$ python3 -q
>>> import numpy as np
>>> import numpy.linalg as la
>>> np.set_printoptions(precision=2, suppress=True, linewidth=140, sign=" ")
>>> def rnd(a):
...     return np.round(a, 2) + 0
... 
>>> mat = np.array([[1.05, 0.0, 1.03],
...     [0.98, -0.06, 1.02],
...     [1.02, -0.01, 1.01],
...     [1.07, 0.07, 0.91],
...     [2.07, -0.02, 1.03],
...     [1.92, -0.03, 0.99],
...     [2.12, 0.02, 0.93],
...     [2.03, 0.02, 1.0],
...     [2.02, 1.94, 0.98],
...     [2.01, 1.99, 0.95],
...     [1.94, 1.94, 1.0],
...     [1.88, 2.12, 1.1]])
>>> labels = mat[:, 1] > np.median(mat[:, 1])
>>> r0 = mat[labels].mean(axis=0) - mat[~labels].mean(axis=0)
>>> np.argsort(-np.abs(r0).round(6), kind="stable")
array([ 1,  0,  2])
>>> ((mat - mat.mean(axis=0)) @ r0 > 0).astype(int)
array([ 0,  0,  0,  0,  0,  0,  0,  0,  1,  1,  1,  1])
>>> rnd(r0)
array([ 0.19,  1.62, -0.01])
>>> Xc = mat - mat.mean(axis=0)
>>> U, sig, VT = la.svd(Xc, full_matrices=False)
>>> rnd(np.abs(VT[-1]))
array([ 0.01,  0.01,  1.  ])
>>> rnd(Xc.mean(axis=0))
array([ 0.,  0.,  0.])
>>> rnd((sig ** 2).sum() ** 2 / (sig ** 4).sum())
np.float64(1.34)
>>> np.abs(U[:, 0]).argmax()
np.int64(11)
>>> rnd(VT[0] * np.sign(VT[0, np.abs(VT[0]).argmax()]))
array([ 0.25,  0.97,  0.01])
>>> dist = la.norm(mat[:, None] - mat[None], axis=-1)
>>> np.flatnonzero(dist[1] < dist.mean() / 2)
array([ 0,  1,  2,  3])
>>> la.matrix_rank(dist ** 2)
np.int64(5)
>>> rnd(la.norm(mat - mat.mean(axis=0), axis=1))
array([ 0.91,  1.01,  0.94,  0.85,  0.79,  0.74,  0.79,  0.74,  1.32,  1.37,  1.3 ,  1.47])
>>> M = np.array([[-1.98, 0.0, 5.0], [0.0, 3.02, 3.0], [-2.0, 0.0, 5.02]])
>>> rnd(la.norm(M, 2) / la.norm(M))
np.float64(0.94)
>>> la.matrix_rank(M, rtol=0.1)
np.int64(2)
>>> la.cond(M) > 100
np.True_
>>> K = np.load("out18.npy")
>>> K
array([[ 3,  0,  0,  0],
       [ 0,  0,  0,  2],
       [ 0,  0,  0,  0],
       [ 0,  2,  0,  0]])
>>> # symmetric, so the eigenvalues are real
>>> rnd(la.eigvalsh(K).min())
np.float64(-2.0)
>>> np.all(la.eigvalsh(K) > 0)
np.False_
>>> J = np.load("m.npy")
>>> J
array([[ 0.  ,  0.  , -0.06],
       [-0.5 , -0.6 ,  1.14],
       [ 0.9 ,  1.3 , -2.58],
       [-2.1 , -1.2 ,  2.37],
       [ 1.4 ,  2.  , -3.97],
       [-0.4 ,  1.  , -1.94],
       [ 0.3 ,  0.8 , -1.64],
       [-0.1 ,  0.2 , -0.52],
       [ 0.2 ,  0.6 , -1.23],
       [ 0.  ,  1.1 , -2.26],
       [-1.5 , -1.5 ,  2.96],
       [-0.2 ,  0.8 , -1.6 ],
       [-1.2 ,  0.9 , -1.87],
       [ 1.5 ,  1.5 , -2.86],
       [-0.6 , -0.6 ,  1.16],
       [-1.9 ,  0.4 , -0.84]])
>>> dist = la.norm(J[:, None] - J[None], axis=-1)
>>> rnd(la.norm(J - J.mean(axis=0), axis=1))
array([ 0.94,  2.26,  2.26,  4.05,  3.87,  1.24,  1.04,  0.43,  0.62,  1.58,  4.45,  0.84,  1.46,  2.88,  2.29,  1.64])
>>> np.flatnonzero(dist[14] < dist.mean() / 2)
array([  1,  14])
>>> la.matrix_rank(dist ** 2)
np.int64(5)
>>> dist.mean(axis=1).argmax()
np.int64(10)
>>> rnd(dist[14])
array([ 1.49,  0.1 ,  4.46,  2.02,  6.09,  3.49,  3.26,  1.93,  2.79,  3.87,  2.2 ,  3.12,  3.43,  5.  ,  0.  ,  2.59])
>>> dist.shape
(16, 16)
>>> vec = np.array([0, -3, 3])
>>> y = J @ vec
>>> rnd(la.lstsq(J, y)[0])
array([ 0., -3.,  3.])
>>> rnd(la.pinv(J) @ J)
array([[ 1.,  0.,  0.],
       [ 0.,  1.,  0.],
       [ 0.,  0.,  1.]])
>>> rng = np.random.default_rng(36426)
>>> y = y + 0.1 * rng.normal(size=16)
>>> rnd(y)
array([ -0.18,   5.2 , -11.84,  10.62, -17.79,  -9.04,  -7.33,  -2.2 ,  -5.57, -10.21,  13.33,  -7.17,  -8.14, -13.08,   5.21,  -3.57])
>>> c, *_ = la.lstsq(J, y)
>>> c.round()
array([-0., -3.,  3.])
>>> rnd(J.T @ (y - J @ c))
array([ 0.,  0.,  0.])
>>> rnd(la.norm(y - J @ c))
np.float64(0.44)
>>> feats = np.array([[0.94, 2.85, -0.13],
...     [0.97, 2.59, 1.17],
...     [0.7, 2.24, -1.87],
...     [0.33, -1.65, 2.48],
...     [-2.4, 1.79, 0.07],
...     [2.38, -1.82, -0.14],
...     [0.59, 2.16, -1.99],
...     [-0.95, -2.47, 1.42],
...     [0.04, 2.67, 1.37],
...     [0.18, -2.99, -0.07],
...     [0.44, 2.89, 0.67],
...     [-0.46, -2.19, 2.0],
...     [0.19, -2.74, 1.22],
...     [-1.91, 0.82, 2.17],
...     [-2.98, 0.27, -0.2],
...     [-1.92, -0.37, -2.27],
...     [0.45, -1.93, -2.25]])
>>> r0, r1 = feats[10], feats[14]
>>> rnd(r0 @ r1)
np.float64(-0.66)
>>> p = (r0 @ r1) / (r0 @ r0) * r0
>>> rnd(np.outer(r0, r1))
array([[-1.31,  0.12, -0.09],
       [-8.61,  0.78, -0.58],
       [-2.  ,  0.18, -0.13]])
>>> rnd(la.norm(r0 + r1) ** 2 + la.norm(r0 - r1) ** 2)
np.float64(35.98)
>>> rnd((r1 - p) @ r0)
np.float64(0.0)
>>> labels = feats[:, 1] > np.median(feats[:, 1])
>>> r0 = feats[labels].mean(axis=0) - feats[~labels].mean(axis=0)
>>> labels.astype(int)
array([ 1,  1,  1,  0,  1,  0,  1,  0,  1,  0,  1,  0,  0,  1,  0,  0,  0])
>>> ((feats - feats.mean(axis=0)) @ r0 > 0).astype(int)
array([ 1,  1,  1,  0,  1,  0,  1,  0,  1,  0,  1,  0,  0,  1,  0,  0,  0])
>>> np.argsort(-np.abs(r0).round(6), kind="stable")
array([ 1,  0,  2])
>>> (((feats - feats.mean(axis=0)) @ r0 > 0) == labels).mean()
np.float64(1.0)
>>> rnd(r0)
array([ 0.23,  4.02, -0.06])
>>> data = np.load("case13.npy")
>>> data
array([[ 5.64,  5.25,  6.38],
       [ 0.6 ,  8.22,  5.66],
       [-2.46,  9.33, -2.62],
       [-3.31, -8.26, -4.56],
       [ 9.65, -2.11,  1.58],
       [-0.18, -9.87, -1.57],
       [ 2.58, -9.14,  3.13],
       [ 4.35,  8.66, -2.47],
       [-4.05,  7.36,  5.42],
       [-1.89,  9.8 ,  0.6 ],
       [-3.  , -2.84,  9.11],
       [-5.41, -8.2 , -1.84],
       [-4.82,  3.08,  8.2 ],
       [ 9.59,  2.07,  1.93],
       [-8.92, -3.71, -2.59],
       [-9.23,  0.12,  3.86],
       [ 3.76,  6.66, -6.44],
       [-0.05,  2.38, -9.71],
       [ 7.78,  4.79,  4.08],
       [ 4.93, -6.17,  6.14],
       [ 4.79,  7.2 ,  5.03],
       [ 2.91,  6.08, -7.38],
       [ 8.06,  1.29, -5.78],
       [-5.41,  7.41,  3.99],
       [ 6.6 ,  2.79, -6.98],
       [ 4.47, -0.1 , -8.95]])
>>> out = np.c_[data[:, :1] @ np.array([[0]]), np.array([-2, 2, 2, -1, -2, 1, 1, 1, 0, 1, -2, 1, 1, 1, 2, 1, 2, 0, 2, 2, 0, 0, -2, 1, 1, -2])]
>>> out
array([[ 0., -2.],
       [ 0.,  2.],
       [ 0.,  2.],
       [ 0., -1.],
       [ 0., -2.],
       [ 0.,  1.],
       [ 0.,  1.],
       [ 0.,  1.],
       [ 0.,  0.],
       [ 0.,  1.],
       [ 0., -2.],
       [ 0.,  1.],
       [ 0.,  1.],
       [ 0.,  1.],
       [ 0.,  2.],
       [ 0.,  1.],
       [ 0.,  2.],
       [ 0.,  0.],
       [ 0.,  2.],
       [ 0.,  2.],
       [ 0.,  0.],
       [ 0.,  0.],
       [ 0., -2.],
       [ 0.,  1.],
       [ 0.,  1.],
       [ 0., -2.]])
>>> rnd(la.lstsq(data, out[:, 0])[0])
array([ 0.,  0.,  0.])
>>> rnd(la.norm(la.qr(data)[0].T @ out, axis=0) ** 2 / ((out ** 2).sum(axis=0) + 1e-12))
array([ 0. ,  0.1])
>>> la.matrix_rank(out)
np.int64(1)
>>> la.matrix_rank(np.c_[data, out])
np.int64(4)
>>> rnd(la.norm(out - data @ la.lstsq(data, out)[0], axis=0))
array([ 0.  ,  7.05])
